% python3 -q
>>> import numpy as np
>>> from numpy import linalg as LA
>>> np.set_printoptions(precision=3, suppress=True, linewidth=140, sign=" ")
>>> def rnd(a):
...     return np.round(a, 3) + 0
... 
>>> arr = np.loadtxt("dump.csv", delimiter=",")
>>> print(rnd(arr))
[[-0.248  0.385 -0.554  0.695]
 [-0.619 -0.338  0.57   0.422]
 [-0.495 -0.53  -0.59  -0.353]
 [ 0.557 -0.675 -0.138  0.463]]
>>> # columns are unit length and at right angles
>>> print(rnd(LA.det(arr)))
-1.0
>>> print(rnd(np.sort(np.abs(LA.eigvals(arr)))))
[ 1.  1.  1.  1.]
>>> print(rnd(np.abs(LA.eigvals(arr)).max()))
1.0
>>> print(rnd((arr - arr.T) / 2))
[[ 0.     0.502 -0.03   0.069]
 [-0.502  0.     0.55   0.548]
 [ 0.03  -0.55   0.    -0.108]
 [-0.069 -0.548  0.108  0.   ]]
>>> print(rnd((arr + arr.T) / 2))
[[-0.248 -0.117 -0.525  0.626]
 [-0.117 -0.338  0.02  -0.127]
 [-0.525  0.02  -0.59  -0.246]
 [ 0.626 -0.127 -0.246  0.463]]
>>> print(rnd(np.trace(arr)))
-0.713
>>> print(np.allclose(arr @ arr.T, arr.T @ arr))
True
>>> def softmax(z):
...     e = np.exp(z - z.max(axis=-1, keepdims=True))
...     return e / e.sum(axis=-1, keepdims=True)
... 
>>> print(rnd(softmax(arr[2] + -1)))
[ 0.248  0.24   0.226  0.286]
>>> print(rnd(softmax(arr[2])))
[ 0.248  0.24   0.226  0.286]
>>> print(rnd(softmax(10 * arr[2])))
[ 0.161  0.113  0.062  0.664]
>>> scores = arr @ arr.T / np.sqrt(4)
>>> print(rnd(softmax(scores + np.triu(np.full(scores.shape, -np.inf), 1))))
[[ 1.     0.     0.     0.   ]
 [ 0.378  0.622  0.     0.   ]
 [ 0.274  0.274  0.452  0.   ]
 [ 0.215  0.215  0.215  0.355]]
>>> print(rnd(softmax(scores)))
[[ 0.355  0.215  0.215  0.215]
 [ 0.215  0.355  0.215  0.215]
 [ 0.215  0.215  0.355  0.215]
 [ 0.215  0.215  0.215  0.355]]
